>>> import numpy as np
>>> np.set_printoptions(precision=1, suppress=True, linewidth=120)
>>> def rnd(a):
...     return np.round(a, 1) + 0
... 
>>> m1 = np.load("mat.npy")
>>> m1
array([[-1, -1, -2,  1, -1, -3, -5,  0, -4, -4, -2, -3, -2,  1, -5],
       [ 4,  4,  3,  6,  4,  2,  0,  5,  1,  1,  3,  2,  3,  6,  0],
       [ 2,  2,  1,  4,  2,  0, -2,  3, -1, -1,  1,  0,  1,  4, -2],
       [ 2,  2,  1,  4,  2,  0, -2,  3, -1, -1,  1,  0,  1,  4, -2],
       [ 2,  2,  1,  4,  2,  0, -2,  3, -1, -1,  1,  0,  1,  4, -2],
       [ 2,  2,  1,  4,  2,  0, -2,  3, -1, -1,  1,  0,  1,  4, -2],
       [ 2,  2,  1,  4,  2,  0, -2,  3, -1, -1,  1,  0,  1,  4, -2],
       [-2, -2, -3,  0, -2, -4, -6, -1, -5, -5, -3, -4, -3,  0, -6],
       [ 4,  4,  3,  6,  4,  2,  0,  5,  1,  1,  3,  2,  3,  6,  0],
       [ 0,  0, -1,  2,  0, -2, -4,  1, -3, -3, -1, -2, -1,  2, -4]])
>>> np.allclose(m1[:-1].T @ np.linalg.lstsq(m1[:-1].T, m1[-1])[0], m1[-1])
True
>>> np.linalg.lstsq(m1[:-1].T, m1[-1])[2]
np.int32(2)
>>> f = np.array([-1, 5, 5, -5, 2, 1, 2, -1, 1, 2, -2, -2, -4])
>>> r1 = np.array([0, 3, 1, 0, 2, 1, 2, 0, 0, 0, 2, 2, 3])
>>> data = f[:, None] + r1[None, :]
>>> data
array([[-1,  2,  0, -1,  1,  0,  1, -1, -1, -1,  1,  1,  2],
       [ 5,  8,  6,  5,  7,  6,  7,  5,  5,  5,  7,  7,  8],
       [ 5,  8,  6,  5,  7,  6,  7,  5,  5,  5,  7,  7,  8],
       [-5, -2, -4, -5, -3, -4, -3, -5, -5, -5, -3, -3, -2],
       [ 2,  5,  3,  2,  4,  3,  4,  2,  2,  2,  4,  4,  5],
       [ 1,  4,  2,  1,  3,  2,  3,  1,  1,  1,  3,  3,  4],
       [ 2,  5,  3,  2,  4,  3,  4,  2,  2,  2,  4,  4,  5],
       [-1,  2,  0, -1,  1,  0,  1, -1, -1, -1,  1,  1,  2],
       [ 1,  4,  2,  1,  3,  2,  3,  1,  1,  1,  3,  3,  4],
       [ 2,  5,  3,  2,  4,  3,  4,  2,  2,  2,  4,  4,  5],
       [-2,  1, -1, -2,  0, -1,  0, -2, -2, -2,  0,  0,  1],
       [-2,  1, -1, -2,  0, -1,  0, -2, -2, -2,  0,  0,  1],
       [-4, -1, -3, -4, -2, -3, -2, -4, -4, -4, -2, -2, -1]])
>>> np.linalg.lstsq(data[:-1].T, data[-1])[2]
np.int32(2)
>>> np.unique(data.round(6), axis=0).shape
(7, 13)
>>> rng = np.random.default_rng(18)
>>> lab = rng.permutation(13)
>>> lab
array([ 2,  6,  5, 11,  0,  7,  8,  4, 10,  1,  9, 12,  3])
>>> M2 = data[lab][:, lab]
>>> np.allclose(M2, data)
False
>>> np.diag(M2)
array([ 6,  4,  2,  0, -1, -1,  1,  4,  0,  8,  2, -1, -5])
>>> rnd(np.linalg.det(M2)), rnd(np.linalg.det(data[lab]))
(np.float64(0.0), np.float64(0.0))
>>> rnd(np.sort(np.abs(np.linalg.eigvals(M2))))
array([ 0. ,  0. ,  0. ,  0. ,  0. ,  0. ,  0. ,  0. ,  0. ,  0. ,  0. ,  3.1, 22.1])
>>> left, sigma, VT = np.linalg.svd(data)
>>> np.argmax(sigma[:-1] / (sigma[1:] + 1e-6)) + 1
np.int64(2)
>>> M2 = left[:, :2] @ np.diag(sigma[:2]) @ VT[:2]
>>> rnd(np.linalg.norm(data - M2, 2)), rnd(sigma[2])
(np.float64(0.0), np.float64(0.0))
>>> rnd(np.linalg.norm(data - M2) / np.linalg.norm(data))
np.float64(0.0)
>>> np.linalg.matrix_rank(data, rtol=0.05)
np.int64(2)
>>> rnd(np.sort(np.abs(np.linalg.eigvals(data))))
array([ 0. ,  0. ,  0. ,  0. ,  0. ,  0. ,  0. ,  0. ,  0. ,  0. ,  0. ,  3.1, 22.1])
>>> rnd(np.linalg.det(data))
np.float64(0.0)
>>> rnd(np.abs(np.linalg.eigvals(data)).max())
np.float64(22.1)
>>> rnd(np.linalg.norm(data, 1)), rnd(np.linalg.norm(data, np.inf))
(np.float64(48.0), np.float64(81.0))
>>> np.linalg.norm(data, axis=1).argmax()
np.int64(1)
>>> rnd(np.linalg.norm(data, axis=0))
array([10.7, 15.8, 11.6, 10.7, 13.4, 11.6, 13.4, 10.7, 10.7, 10.7, 13.4, 13.4, 15.8])
>>> rnd(np.linalg.norm(data[8], 1)), rnd(np.linalg.norm(data[8], np.inf))
(np.float64(29.0), np.float64(4.0))
>>> rnd(np.linalg.norm(data, "nuc"))
np.float64(56.4)
>>> F = np.loadtxt("m.csv", delimiter=",")
>>> F
array([[ 3.,  7.,  2.,  3.,  7.,  8., -2.],
       [ 8.,  0.,  7.,  4.,  9.,  2.,  0.],
       [ 6.,  9.,  9.,  8.,  2.,  2., -2.],
       [ 7.,  9.,  2.,  0.,  5.,  9.,  2.],
       [ 0.,  6.,  0.,  8.,  2.,  7.,  1.],
       [ 3.,  3.,  4.,  3.,  5.,  4.,  0.],
       [ 0.,  0.,  0.,  0.,  0.,  0.,  5.]])
>>> (F + F.T) / 2
array([[ 3. ,  7.5,  4. ,  5. ,  3.5,  5.5, -1. ],
       [ 7.5,  0. ,  8. ,  6.5,  7.5,  2.5,  0. ],
       [ 4. ,  8. ,  9. ,  5. ,  1. ,  3. , -1. ],
       [ 5. ,  6.5,  5. ,  0. ,  6.5,  6. ,  1. ],
       [ 3.5,  7.5,  1. ,  6.5,  2. ,  6. ,  0.5],
       [ 5.5,  2.5,  3. ,  6. ,  6. ,  4. ,  0. ],
       [-1. ,  0. , -1. ,  1. ,  0.5,  0. ,  5. ]])
>>> rnd(np.linalg.matrix_power(F, 2))
array([[122., 132., 111., 133., 157., 150.,  -7.],
       [100., 215.,  95., 158., 118., 185., -13.],
       [206., 213., 180., 148., 195., 178., -22.],
       [132., 124., 131., 140., 189., 149.,  -3.],
       [125., 105.,  86.,  61., 133., 126.,  23.],
       [ 90., 126.,  85., 105., 101., 116.,  -3.],
       [  0.,   0.,   0.,   0.,   0.,   0.,  25.]])
>>> np.allclose(F @ F.T, F.T @ F)
False
>>> np.trace(F)
np.float64(23.0)
>>> x = np.array([3, 2, 0, 1, 2, -2, -3])
>>> y = F @ x
>>> beta, lr = np.zeros(7), 1 / np.linalg.norm(F, 2) ** 2
>>> for i in range(3):
...     beta -= lr * F.T @ (F @ beta - y)
...     if i % 1 == 0: print(i, round(np.linalg.norm(F @ beta - y), 1))
... 
0 27.5
1 24.4
2 21.8
>>> rnd(np.linalg.cond(F))
np.float64(40.1)
>>> left, sigma, VT = np.linalg.svd(F, full_matrices=False)
>>> left.shape, sigma.shape, VT.shape
((7, 7), (7,), (7, 7))
>>> (sigma > 1e-8).sum()
np.int64(7)
>>> rnd(np.abs(VT[0]))
array([0.4, 0.5, 0.3, 0.3, 0.4, 0.4, 0. ])
>>> rnd(VT @ VT.T)
array([[1., 0., 0., 0., 0., 0., 0.],
       [0., 1., 0., 0., 0., 0., 0.],
       [0., 0., 1., 0., 0., 0., 0.],
       [0., 0., 0., 1., 0., 0., 0.],
       [0., 0., 0., 0., 1., 0., 0.],
       [0., 0., 0., 0., 0., 1., 0.],
       [0., 0., 0., 0., 0., 0., 1.]])
>>> rnd(sigma)
array([29.5, 11.7,  9.8,  6.6,  5.9,  1.9,  0.7])
>>> x = np.array([1, 2, 1, 0, 0, 1, 0])
>>> np.linalg.norm(F @ x) <= np.linalg.norm(F, 2) * np.linalg.norm(x) + 1e-9
np.True_
>>> F * x
array([[ 3., 14.,  2.,  0.,  0.,  8., -0.],
       [ 8.,  0.,  7.,  0.,  0.,  2.,  0.],
       [ 6., 18.,  9.,  0.,  0.,  2., -0.],
       [ 7., 18.,  2.,  0.,  0.,  9.,  0.],
       [ 0., 12.,  0.,  0.,  0.,  7.,  0.],
       [ 3.,  6.,  4.,  0.,  0.,  4.,  0.],
       [ 0.,  0.,  0.,  0.,  0.,  0.,  0.]])
>>> F @ np.ones(7)
array([28., 30., 34., 34., 24., 22.,  5.])
>>> F @ (2 * x)
array([54., 34., 70., 72., 38., 34.,  0.])
>>> (F @ x).argmax()
np.int64(3)
>>> C = np.array([[1, 1, 2, 0, 0, 0, 1, 0, 0], [0, 2, 2, 0, 0, 1, 2, 0, 2]])
>>> E = np.repeat(C, 10 // 2, axis=0)
>>> E = E + 0.3 * rng.normal(size=E.shape)
>>> rnd(E)
array([[ 1.5,  1.9,  1.7,  0.3,  0.2, -0.1,  1.3,  0.2,  0.3],
       [ 0.8,  1. ,  2.1,  0. ,  0. , -0.2,  1. ,  0.1,  0. ],
       [ 1. ,  1.2,  1.8,  0.2,  0. ,  0. ,  0.9,  0.3,  0.2],
       [ 1. ,  0.9,  2.6,  0.2, -0.3,  0. ,  1. ,  0.2, -0.1],
       [ 0.8,  1.4,  1.4, -0.4, -0.2, -0.2,  1. ,  0. ,  0.3],
       [-0.5,  2.9,  2.2, -0.2, -0.2,  0.9,  1.3,  0.1,  1.7],
       [-0.2,  1.7,  1.8,  0. , -0.4,  1.5,  1.6, -0.1,  2. ],
       [ 0.2,  2.1,  2. ,  0.1,  0.1,  0.7,  2.2, -0.2,  1.6],
       [ 0. ,  1.8,  2.1,  0.1, -0.2,  1.1,  2. , -0.5,  2.5],
       [ 0. ,  1.9,  2.2, -0.4, -0.2,  1.3,  1.4, -0.3,  2.5]])
>>> M2 = np.c_[E[:, :6] @ np.array([[-2, -7, -4, -6, -4, 2],
...     [-6, -7, 7, -3, -6, -4],
...     [-8, 0, -8, -7, -4, -4],
...     [3, 7, -9, -4, 1, 6],
...     [5, 6, 5, 3, -2, 8],
...     [5, 8, 5, 7, 4, 1]]), np.array([0, -3, 3, 1, 1, -3, -1, -2, 3, 0])]
>>> rnd(M2)
array([[-26.5, -20.8,  -9.3, -27.9, -24.3,  -8.3,   0. ],
       [-25.7, -14.7, -14.5, -24.5, -18.8, -10.9,  -3. ],
       [-23.2, -14.1, -12. , -23.1, -18.1,  -9.2,   3. ],
       [-28.9, -14. , -21.6, -28.2, -18.6, -13.5,   1. ],
       [-24. , -20.4,  -2.3, -18.5, -17.9, -13.6,   1. ],
       [-31.2, -12.9,  10.1, -14.8, -20.7, -23.1,  -3. ],
       [-18.9,  -1.2,   3.1,  -7.8, -10.1, -15.9,  -1. ],
       [-24.3,  -8.4,   0.4, -16.7, -18.4, -13.5,  -2. ],
       [-22.8,  -4.6,   0.3, -13.1, -14.4, -15.7,   3. ],
       [-25.6,  -7.7,   4.8, -11.5, -15.5, -19.9,   0. ]])
>>> np.linalg.matrix_rank(M2)
np.int64(7)
>>> rnd(np.linalg.lstsq(E, M2[:, 0])[0])
array([-2., -6., -8.,  3.,  5.,  5.,  0.,  0.,  0.])
>>> rnd(np.linalg.norm(np.linalg.qr(E)[0].T @ M2, axis=0) ** 2 / ((M2 ** 2).sum(axis=0) + 1e-12))
array([1., 1., 1., 1., 1., 1., 1.])
>>> feats = np.loadtxt("sample2.csv", delimiter=",")
>>> feats
array([[1., 0., 0., 0., 0., 0., 0.],
       [0., 0., 0., 0., 1., 0., 0.],
       [0., 1., 0., 0., 0., 0., 0.],
       [0., 0., 0., 1., 0., 0., 0.],
       [0., 0., 1., 0., 0., 0., 0.],
       [0., 0., 0., 0., 0., 0., 1.],
       [0., 0., 0., 0., 0., 1., 0.]])
>>> x = np.array([1, 1, 0, 0, 1, 2, 1])
>>> feats @ np.eye(7)[3]
array([0., 0., 0., 1., 0., 0., 0.])
>>> (feats @ x).argmax()
np.int64(6)
>>> np.linalg.norm(feats @ x) <= np.linalg.norm(feats, 2) * np.linalg.norm(x) + 1e-9
np.True_
>>> X = np.loadtxt("out6.csv", delimiter=",")
>>> X
array([[-3.,  1.,  3.,  0.,  3., -3.,  2., -2., -2.],
       [ 1., -3.,  1.,  3.,  0.,  3., -3.,  2., -2.],
       [ 3.,  1., -3.,  1.,  3.,  0.,  3., -3.,  2.],
       [ 0.,  3.,  1., -3.,  1.,  3.,  0.,  3., -3.],
       [ 3.,  0.,  3.,  1., -3.,  1.,  3.,  0.,  3.],
       [-3.,  3.,  0.,  3.,  1., -3.,  1.,  3.,  0.],
       [ 2., -3.,  3.,  0.,  3.,  1., -3.,  1.,  3.],
       [-2.,  2., -3.,  3.,  0.,  3.,  1., -3.,  1.],
       [-2., -2.,  2., -3.,  3.,  0.,  3.,  1., -3.]])
>>> w, vecs = np.linalg.eigh(X)
>>> x = np.array([2, 0, 0, -1, -3, -3, 0, 0, -2])
>>> (np.sign(vecs[:, -1].round(6)) == np.sign(vecs[0, -1].round(6))).astype(int)
array([1, 0, 1, 0, 1, 0, 1, 0, 1])
>>> rnd(np.linalg.eigvalsh(X[1:, 1:]))
array([-10.2,  -8.4,  -6.7,  -5.9,  -4.2,  -0.5,   5.1,   6.8])
>>> A = np.array([[0, -6, -3, 0, -6, -3],
...     [-3, 0, -6, -3, 0, -6],
...     [-6, -3, 0, -6, -3, 0],
...     [0, 6, 3, 0, -2, -1],
...     [3, 0, 6, -1, 0, -2],
...     [6, 3, 0, -2, -1, 0]])
>>> A
array([[ 0, -6, -3,  0, -6, -3],
       [-3,  0, -6, -3,  0, -6],
       [-6, -3,  0, -6, -3,  0],
       [ 0,  6,  3,  0, -2, -1],
       [ 3,  0,  6, -1,  0, -2],
       [ 6,  3,  0, -2, -1,  0]])
>>> O, vecs = np.linalg.qr(A[:, :2])[0], np.linalg.qr(A[:, 2:])[0]
>>> sigma = np.linalg.svd(O.T @ vecs, compute_uv=False)
>>> rnd(sigma)
array([0.6, 0.4])
>>> J = np.eye(12, dtype=int)[rng.permutation(12)]
>>> J
array([[0, 0, 0, 0, 0, 0, 0, 1, 0, 0, 0, 0],
       [0, 0, 0, 0, 0, 0, 1, 0, 0, 0, 0, 0],
       [0, 0, 0, 0, 0, 0, 0, 0, 0, 0, 1, 0],
       [0, 0, 0, 1, 0, 0, 0, 0, 0, 0, 0, 0],
       [0, 0, 0, 0, 0, 0, 0, 0, 1, 0, 0, 0],
       [0, 0, 0, 0, 1, 0, 0, 0, 0, 0, 0, 0],
       [0, 1, 0, 0, 0, 0, 0, 0, 0, 0, 0, 0],
       [0, 0, 1, 0, 0, 0, 0, 0, 0, 0, 0, 0],
       [0, 0, 0, 0, 0, 0, 0, 0, 0, 0, 0, 1],
       [1, 0, 0, 0, 0, 0, 0, 0, 0, 0, 0, 0],
       [0, 0, 0, 0, 0, 0, 0, 0, 0, 1, 0, 0],
       [0, 0, 0, 0, 0, 1, 0, 0, 0, 0, 0, 0]])
>>> lab = rng.permutation(12)
>>> lab
array([ 0,  6,  4, 10,  2,  8,  7,  3,  5,  9, 11,  1])
>>> M2 = J[lab][:, lab]
>>> np.diag(M2)
array([0, 0, 0, 0, 0, 0, 0, 1, 0, 0, 0, 0])
>>> rnd(np.linalg.det(M2)), rnd(np.linalg.det(J[lab]))
(np.float64(1.0), np.float64(-1.0))
>>> np.allclose(M2, J)
False
>>> x = np.array([-9, 4, 7, 8, 9, 0, -4, -2, -4, 4, 2, -4])
>>> y = J @ x
>>> y
array([-2, -4,  2,  8, -4,  9,  4,  7, -4, -9,  4,  0])
>>> rnd(np.linalg.solve(J, y))
array([-9.,  4.,  7.,  8.,  9.,  0., -4., -2., -4.,  4.,  2., -4.])
>>> rnd(np.linalg.solve(J.T, J[7]))
array([0., 0., 0., 0., 0., 0., 0., 1., 0., 0., 0., 0.])
>>> np.linalg.matrix_power(J, 100)
array([[1, 0, 0, 0, 0, 0, 0, 0, 0, 0, 0, 0],
       [0, 1, 0, 0, 0, 0, 0, 0, 0, 0, 0, 0],
       [0, 0, 1, 0, 0, 0, 0, 0, 0, 0, 0, 0],
       [0, 0, 0, 1, 0, 0, 0, 0, 0, 0, 0, 0],
       [0, 0, 0, 0, 1, 0, 0, 0, 0, 0, 0, 0],
       [0, 0, 0, 0, 0, 1, 0, 0, 0, 0, 0, 0],
       [0, 0, 0, 0, 0, 0, 1, 0, 0, 0, 0, 0],
       [0, 0, 0, 0, 0, 0, 0, 1, 0, 0, 0, 0],
       [0, 0, 0, 0, 0, 0, 0, 0, 1, 0, 0, 0],
       [0, 0, 0, 0, 0, 0, 0, 0, 0, 1, 0, 0],
       [0, 0, 0, 0, 0, 0, 0, 0, 0, 0, 1, 0],
       [0, 0, 0, 0, 0, 0, 0, 0, 0, 0, 0, 1]])
>>> J @ np.ones(12)
array([1., 1., 1., 1., 1., 1., 1., 1., 1., 1., 1., 1.])
>>> pr = np.eye(12)[6]
>>> for _ in range(5):
...     pr = pr @ J
...     print(pr.round(1))
... 
[0. 1. 0. 0. 0. 0. 0. 0. 0. 0. 0. 0.]
[0. 0. 0. 0. 0. 0. 1. 0. 0. 0. 0. 0.]
[0. 1. 0. 0. 0. 0. 0. 0. 0. 0. 0. 0.]
[0. 0. 0. 0. 0. 0. 1. 0. 0. 0. 0. 0.]
[0. 1. 0. 0. 0. 0. 0. 0. 0. 0. 0. 0.]
